In [1]: import numpy as np

In [2]: from numpy import linalg as LA

In [3]: np.set_printoptions(precision=2, suppress=True, linewidth=120, floatmode="fixed")

In [4]: rng = np.random.default_rng(20)

In [5]: theta = np.sort(rng.uniform(-2, 2, 22))

In [6]: X = np.c_[theta, theta ** 2, theta ** 3] @ np.array([[2, 3, 4, 5], [3, 4, 4, 5], [3, 5, 1, 5]])

In [7]: X.round(2) + 0
Out[7]: 
array([[-15.49, -29.08,   0.00, -29.11],
       [-11.17, -21.22,  -0.08, -21.59],
       [ -9.71, -18.55,  -0.14, -19.04],
       [ -9.59, -18.32,  -0.15, -18.82],
       [ -8.50, -16.33,  -0.21, -16.91],
       [ -7.87, -15.16,  -0.25, -15.79],
       [ -6.55, -12.70,  -0.36, -13.44],
       [ -1.63,  -3.25,  -1.07,  -4.24],
       [ -1.48,  -2.95,  -1.10,  -3.93],
       [ -1.19,  -2.35,  -1.16,  -3.31],
       [ -0.92,  -1.76,  -1.18,  -2.66],
       [ -0.47,  -0.80,  -0.97,  -1.40],
       [ -0.31,  -0.49,  -0.66,  -0.86],
       [ -0.25,  -0.39,  -0.53,  -0.68],
       [ -0.21,  -0.33,  -0.45,  -0.57],
       [  0.21,   0.31,   0.40,   0.50],
       [  1.92,   2.82,   2.87,   3.98],
       [  2.59,   3.82,   3.68,   5.26],
       [  4.76,   7.08,   5.98,   9.23],
       [ 12.58,  19.04,  12.83,  23.01],
       [ 13.12,  19.88,  13.26,  23.96],
       [ 37.32,  57.77,  30.27,  65.44]])

In [8]: def softmax(z):
   ...:     e = np.exp(z - z.max(axis=-1, keepdims=True))
   ...:     return e / e.sum(axis=-1, keepdims=True)
   ...: 

In [9]: softmax(X[16] + 5)
Out[9]: array([0.07, 0.18, 0.19, 0.57])

In [10]: print(softmax(X[16]))
[0.07 0.18 0.19 0.57]

In [11]: S = X @ X.T / np.sqrt(4)

In [12]: softmax(S)[16] @ X
Out[12]: array([37.32, 57.77, 30.27, 65.44])

In [13]: softmax(S).round(6).argmax(axis=1)
Out[13]: array([ 0,  0,  0,  0,  0,  0,  0,  0,  0,  0,  0,  0,  0,  0,  0, 21, 21, 21, 21, 21, 21, 21])

In [14]: A = np.load("block1.npy")

In [15]: print(A.round(2) + 0)
[[-29.81   9.22 -13.42  -9.63   3.38  20.79 -17.00   1.54   9.32]
 [-29.13   8.98 -13.23  -9.51   3.20  20.41 -16.69   1.39   9.11]
 [-24.01   7.16 -11.78  -8.58   1.86  17.53 -14.32   0.37   7.53]
 [-15.43   4.14  -9.02  -6.76   0.01  12.41 -10.15  -1.12   4.89]
 [-11.02   2.63  -7.34  -5.63  -0.66   9.57  -7.86  -1.69   3.54]
 [ -9.74   2.21  -6.80  -5.26  -0.80   8.70  -7.17  -1.81   3.15]
 [ -8.89   1.93  -6.42  -5.00  -0.87   8.12  -6.69  -1.88   2.89]
 [ -5.20   0.76  -4.56  -3.68  -0.99   5.37  -4.50  -1.99   1.75]
 [ -4.83   0.65  -4.34  -3.53  -0.97   5.08  -4.26  -1.97   1.64]
 [ -4.16   0.46  -3.93  -3.22  -0.93   4.52  -3.81  -1.93   1.43]
 [ -3.84   0.37  -3.72  -3.07  -0.90   4.25  -3.60  -1.89   1.33]
 [ -3.43   0.26  -3.45  -2.87  -0.86   3.89  -3.31  -1.84   1.20]
 [ -2.82   0.11  -3.00  -2.53  -0.77   3.33  -2.86  -1.74   1.01]
 [ -2.54   0.05  -2.79  -2.37  -0.72   3.07  -2.64  -1.67   0.92]
 [ -1.71  -0.11  -2.08  -1.81  -0.52   2.21  -1.95  -1.41   0.65]
 [ -1.26  -0.17  -1.63  -1.45  -0.39   1.71  -1.53  -1.20   0.50]
 [ -0.87  -0.19  -1.20  -1.09  -0.25   1.23  -1.12  -0.95   0.36]
 [ -0.71  -0.18  -1.01  -0.93  -0.19   1.03  -0.95  -0.83   0.31]
 [ -0.66  -0.18  -0.94  -0.87  -0.17   0.96  -0.89  -0.78   0.28]
 [ -0.65  -0.18  -0.92  -0.85  -0.17   0.94  -0.87  -0.77   0.28]
 [ -0.62  -0.17  -0.88  -0.82  -0.16   0.90  -0.84  -0.74   0.27]
 [ -0.60  -0.17  -0.86  -0.80  -0.15   0.88  -0.82  -0.72   0.26]
 [ -0.31  -0.12  -0.47  -0.45  -0.06   0.47  -0.45  -0.43   0.15]
 [  0.32   0.19   0.45   0.48  -0.10  -0.46   0.48   0.50  -0.17]
 [  0.51   0.31   0.65   0.71  -0.24  -0.66   0.73   0.76  -0.28]
 [  0.65   0.40   0.77   0.87  -0.39  -0.80   0.91   0.95  -0.36]
 [  1.32   0.69   1.05   1.36  -1.28  -1.22   1.53   1.50  -0.73]
 [  3.68   1.00   1.03   1.96  -4.57  -1.93   2.85   2.00  -1.86]
 [  4.73   0.99   0.91   2.07  -5.96  -2.16   3.31   1.98  -2.32]
 [  4.89   0.98   0.89   2.08  -6.18  -2.19   3.38   1.97  -2.39]
 [  5.66   0.94   0.79   2.13  -7.16  -2.35   3.70   1.92  -2.72]
 [  7.69   0.77   0.49   2.21  -9.69  -2.75   4.48   1.68  -3.57]
 [ 10.42   0.44   0.07   2.25 -12.97  -3.29   5.47   1.21  -4.69]
 [ 10.88   0.37   0.00   2.25 -13.51  -3.38   5.63   1.12  -4.88]
 [ 13.65  -0.05  -0.43   2.23 -16.70  -3.92   6.58   0.55  -5.98]
 [ 16.65  -0.57  -0.90   2.18 -20.05  -4.51   7.59  -0.14  -7.16]
 [ 22.81  -1.76  -1.82   2.03 -26.73  -5.76   9.61  -1.69  -9.54]]

In [16]: # null space of dimension 6

In [17]: np.argsort(-LA.norm(A, axis=0).round(6), kind="stable")[:3]
Out[17]: array([0, 4, 5])

In [18]: print(round(float(LA.norm(A, 2) / LA.norm(A)), 2))
0.91

In [19]: [round(float(x), 2) for x in LA.svd(A, compute_uv=False)[:3]]
Out[19]: [98.96, 43.63, 12.63]

In [20]: np.round(np.trace(LA.pinv(A) @ A), 2)
Out[20]: np.float64(3.0)

In [21]: np.unique(A.round(6), axis=0).shape
Out[21]: (37, 9)

In [22]: LA.lstsq(A[:-1].T, A[-1])[2]
Out[22]: np.int32(3)

In [23]: np.allclose(A[:-1].T @ LA.lstsq(A[:-1].T, A[-1])[0], A[-1])
Out[23]: True

In [24]: E = np.load("m.npy")

In [25]: E
Out[25]: 
array([[2, 0, 2, 3, 0, 3],
       [4, 4, 2, 6, 6, 3],
       [4, 4, 0, 6, 6, 0],
       [3, 0, 3, 0, 0, 0],
       [6, 6, 3, 0, 0, 0],
       [6, 6, 0, 0, 0, 0]])

In [26]: out = E[0, 0] * E[1:] - np.outer(E[1:, 0], E[0])

In [27]: out
Out[27]: 
array([[  0,   8,  -4,   0,  12,  -6],
       [  0,   8,  -8,   0,  12, -12],
       [  0,   0,   0,  -9,   0,  -9],
       [  0,  12,  -6, -18,   0, -18],
       [  0,  12, -12, -18,   0, -18]])

In [28]: np.flatnonzero(~out.round(6).any(axis=1))
Out[28]: array([], dtype=int64)

In [29]: u = np.array([3, -2])

In [30]: print(np.array([np.convolve(row, u, "same") for row in out]))
[[  0  24 -28   8  36 -42]
 [  0  24 -40  16  36 -60]
 [  0   0   0 -27  18 -27]
 [  0  36 -42 -42  36 -54]
 [  0  36 -60 -30  36 -54]]

In [31]: print(np.convolve(out[3], u))
[  0  36 -42 -42  36 -54  36]

In [32]: round(LA.norm(E, 2), 2)
Out[32]: np.float64(17.33)

In [33]: round(LA.norm(E, "nuc"), 2)
Out[33]: np.float64(36.57)

In [34]: LA.norm(E, axis=1)
Out[34]: array([ 5.10, 10.82, 10.20,  4.24,  9.00,  8.49])

In [35]: np.round(LA.norm(E[0] - E[5]), 2)
Out[35]: np.float64(8.6)

In [36]: LA.norm(E, axis=1).argmax()
Out[36]: np.int64(1)

In [37]: LA.norm(E, axis=0)
Out[37]: array([10.82, 10.20,  5.10,  9.00,  8.49,  4.24])

In [38]: round(float(LA.norm(E, 1)), 2), round(float(LA.norm(E, np.inf)), 2)
Out[38]: (25.0, 25.0)

In [39]: print(E[0] @ E[5])
12

In [40]: blk = np.stack([E, -1 * E, E[::-1]])

In [41]: LA.matrix_rank(blk)
Out[41]: array([6, 6, 6])

In [42]: x = np.array([-2, 7, 8, -7, -9, -5])

In [43]: target = E @ x

In [44]: target
Out[44]: array([-24, -75, -76,  18,  54,  30])

In [45]: LA.solve(E, -3 * target)
Out[45]: array([  6.00, -21.00, -24.00,  21.00,  27.00,  15.00])

In [46]: print(LA.solve(E, target))
[-2.00  7.00  8.00 -7.00 -9.00 -5.00]

In [47]: np.round(LA.solve(E, E[:, 2]), 2) + 0
Out[47]: array([0.00, 0.00, 1.00, 0.00, 0.00, 0.00])

In [48]: m1 = np.diag(np.array([2, 3, 3])) + 5 * np.eye(3, k=1) + 5 * np.eye(3, k=-1)

In [49]: print(m1)
[[2.00 5.00 0.00]
 [5.00 3.00 5.00]
 [0.00 5.00 3.00]]

In [50]: out = m1[0, 0] * m1[1:] - np.outer(m1[1:, 0], m1[0])

In [51]: out
Out[51]: 
array([[  0.00, -19.00,  10.00],
       [  0.00,  10.00,   6.00]])

In [52]: np.flatnonzero(~out.round(6).any(axis=1))
Out[52]: array([], dtype=int64)

In [53]: Uu, sv, Vt = LA.svd(out, full_matrices=False)

In [54]: Uu.shape, sv.shape, Vt.shape
Out[54]: ((2, 2), (2,), (2, 3))

In [55]: np.round(Uu.T @ Uu, 2) + 0
Out[55]: 
array([[1.00, 0.00],
       [0.00, 1.00]])

In [56]: np.round(Vt @ Vt.T, 2) + 0
Out[56]: 
array([[1.00, 0.00],
       [0.00, 1.00]])

In [57]: np.allclose(Uu * sv @ Vt, out)
Out[57]: True

In [58]: np.abs(Uu[:, 0]).round(6).argmax()
Out[58]: np.int64(0)

In [59]: (sv > 1e-8).sum()
Out[59]: np.int64(2)

In [60]: W2 = np.array([[2, 2, 0, 3, 1, 2, 0, 0, 2, 3],
    ...:     [3, 2, 1, 0, 0, 1, 2, 3, 0, 2],
    ...:     [0, 0, 2, 2, 1, 3, 1, 1, 2, 1],
    ...:     [3, 1, 0, 3, 2, 3, 1, 3, 0, 0],
    ...:     [0, 2, 1, 2, 1, 1, 3, 0, 1, 0],
    ...:     [2, 0, 2, 2, 2, 2, 3, 2, 2, 2],
    ...:     [1, 1, 2, 0, 0, 2, 3, 2, 1, 2],
    ...:     [0, 1, 3, 3, 0, 3, 2, 0, 0, 3],
    ...:     [0, 2, 0, 0, 3, 2, 2, 0, 1, 0],
    ...:     [0, 2, 3, 2, 0, 0, 0, 3, 3, 3]])

In [61]: M = (rng.random((29, 10)) < 0.25) @ W2

In [62]: M
Out[62]: 
array([[ 3,  5,  4,  3,  3,  6,  6,  3,  1,  5],
       [ 2,  3,  8,  7,  2,  5,  5,  5,  5,  8],
       [ 5,  2,  3,  2,  2,  3,  5,  5,  2,  4],
       [ 6,  7,  4,  5,  2,  6,  8,  5,  4,  7],
       [ 1,  7,  6,  4,  4,  5,  8,  5,  6,  5],
       [ 0,  0,  0,  0,  0,  0,  0,  0,  0,  0],
       [ 0,  2,  1,  2,  1,  1,  3,  0,  1,  0],
       [ 0,  0,  0,  0,  0,  0,  0,  0,  0,  0],
       [ 8,  6,  5, 10,  6, 10, 10,  7,  6,  7],
       [ 2,  4,  0,  3,  4,  4,  2,  0,  3,  3],
       [ 7,  7,  5, 10,  8,  9,  6,  8,  8,  8],
       [ 3,  1,  4,  2,  2,  4,  6,  4,  3,  4],
       [ 0,  4,  5,  4,  4,  5,  3,  4,  6,  4],
       [ 8,  9,  7, 12,  5, 10,  7, 10,  8,  9],
       [ 0,  2,  0,  0,  3,  2,  2,  0,  1,  0],
       [ 7,  5,  5, 10,  5,  7,  4,  8,  7,  8],
       [ 0,  0,  0,  0,  0,  0,  0,  0,  0,  0],
       [ 5,  2,  3,  2,  2,  3,  5,  5,  2,  4],
       [ 8,  5,  7,  7,  4, 10,  9,  8,  7, 10],
       [ 0,  0,  0,  0,  0,  0,  0,  0,  0,  0],
       [ 0,  0,  0,  0,  0,  0,  0,  0,  0,  0],
       [ 0,  2,  3,  2,  0,  0,  0,  3,  3,  3],
       [ 8,  5,  6,  9,  6, 10, 10,  9,  5,  5],
       [ 3,  5,  6,  9,  4,  7,  5,  7,  6,  4],
       [ 0,  1,  3,  3,  0,  3,  2,  0,  0,  3],
       [ 0,  2,  0,  0,  3,  2,  2,  0,  1,  0],
       [ 2,  2,  0,  3,  1,  2,  0,  0,  2,  3],
       [ 6,  8,  6, 10,  4,  8,  7,  8,  7,  8],
       [ 2,  4,  3,  4,  6,  5,  8,  2,  4,  2]])

In [63]: # rows 5 and 7 are equal

In [64]: cen = (M - M.mean(axis=0)) / M.std(axis=0)

In [65]: cen.std(axis=0)
Out[65]: array([1.00, 1.00, 1.00, 1.00, 1.00, 1.00, 1.00, 1.00, 1.00, 1.00])

In [66]: np.argwhere(np.abs(cen) > 2)
Out[66]: 
array([[10,  4],
       [13,  1],
       [13,  3]])

In [67]: c = LA.lstsq(np.delete(cen, 4, axis=1), cen[:, 4])[0]

In [68]: c
Out[68]: array([-0.88, -0.24, -1.25,  0.10,  1.05,  0.55,  0.68,  0.62,  0.10])

In [69]: round(float(1 - np.var(cen[:, 4] - np.delete(cen, 4, axis=1) @ c)), 2)
Out[69]: 0.89
